$ python -q
>>> import numpy as np
>>> import numpy.linalg as la
>>> np.set_printoptions(precision=2, suppress=True, linewidth=200)
>>> rng = np.random.default_rng(850)
>>> W0 = np.triu(rng.random((15, 15)) < 0.2, 1).astype(int)
>>> W0 = W0 + W0.T
>>> W0
array([[0, 0, 0, 0, 0, 0, 0, 0, 0, 1, 1, 0, 0, 0, 0],
       [0, 0, 0, 0, 0, 0, 0, 0, 0, 0, 0, 0, 1, 0, 0],
       [0, 0, 0, 1, 0, 1, 0, 0, 0, 0, 0, 0, 0, 0, 0],
       [0, 0, 1, 0, 0, 0, 0, 0, 1, 0, 0, 0, 0, 0, 0],
       [0, 0, 0, 0, 0, 0, 0, 1, 0, 0, 1, 0, 0, 0, 0],
       [0, 0, 1, 0, 0, 0, 0, 0, 1, 0, 0, 0, 0, 1, 0],
       [0, 0, 0, 0, 0, 0, 0, 0, 0, 0, 0, 0, 0, 0, 1],
       [0, 0, 0, 0, 1, 0, 0, 0, 0, 0, 1, 0, 0, 0, 1],
       [0, 0, 0, 1, 0, 1, 0, 0, 0, 0, 1, 0, 0, 0, 1],
       [1, 0, 0, 0, 0, 0, 0, 0, 0, 0, 0, 0, 0, 0, 1],
       [1, 0, 0, 0, 1, 0, 0, 1, 1, 0, 0, 0, 0, 0, 0],
       [0, 0, 0, 0, 0, 0, 0, 0, 0, 0, 0, 0, 0, 1, 0],
       [0, 1, 0, 0, 0, 0, 0, 0, 0, 0, 0, 0, 0, 0, 0],
       [0, 0, 0, 0, 0, 1, 0, 0, 0, 0, 0, 1, 0, 0, 1],
       [0, 0, 0, 0, 0, 0, 1, 1, 1, 1, 0, 0, 0, 1, 0]])
>>> U, sigma, Vt = la.svd(W0)
>>> sigma.round(2) + 0
array([3.08, 2.86, 2.  , 1.91, 1.58, 1.53, 1.11, 1.04, 1.  , 1.  , 0.9 , 0.79, 0.26, 0.18, 0.  ])
>>> np.argmax(sigma[:-1] / (sigma[1:] + 1e-6)) + 1
np.int64(14)
>>> B = U[:, :14] @ np.diag(sigma[:14]) @ Vt[:14]
>>> round(la.norm(W0 - B, 2), 2), np.round(sigma[14], 2)
(np.float64(0.0), np.float64(0.0))
>>> round(float(la.norm(W0 - B) / la.norm(W0)), 2)
0.0
>>> round(np.abs(W0 - B).max(), 2)
np.float64(0.0)
>>> U, sigma, Vt = la.svd(W0)
>>> vecs = Vt[:(sigma > 1e-8).sum()]
>>> x0 = W0[8] + -1 * W0[5] + rng.integers(2) * np.eye(15)[3]
>>> x0
array([ 0.,  0., -1.,  1.,  0.,  1.,  0.,  0., -1.,  0.,  1.,  0.,  0., -1.,  1.])
>>> round(la.norm(x0 - vecs.T @ vecs @ x0), 2)
np.float64(0.0)
>>> np.diag(vecs.T @ vecs)
array([1.  , 1.  , 1.  , 0.67, 1.  , 0.67, 1.  , 1.  , 1.  , 1.  , 1.  , 0.67, 1.  , 1.  , 1.  ])
>>> round(float(la.norm(W0, 2) / la.norm(W0)), 2)
0.51
>>> np.argsort(-la.norm(W0, axis=0).round(6), kind="stable")[:3]
array([14,  8, 10])
>>> [round(float(x), 2) for x in la.svd(W0, compute_uv=False)[:3]]
[3.08, 2.86, 2.0]
>>> la.matrix_rank(W0, rtol=0.1)
np.int64(12)
>>> np.allclose(W0 @ W0.T, W0.T @ W0)
True
>>> round(float(la.det(W0)), 2)
0.0
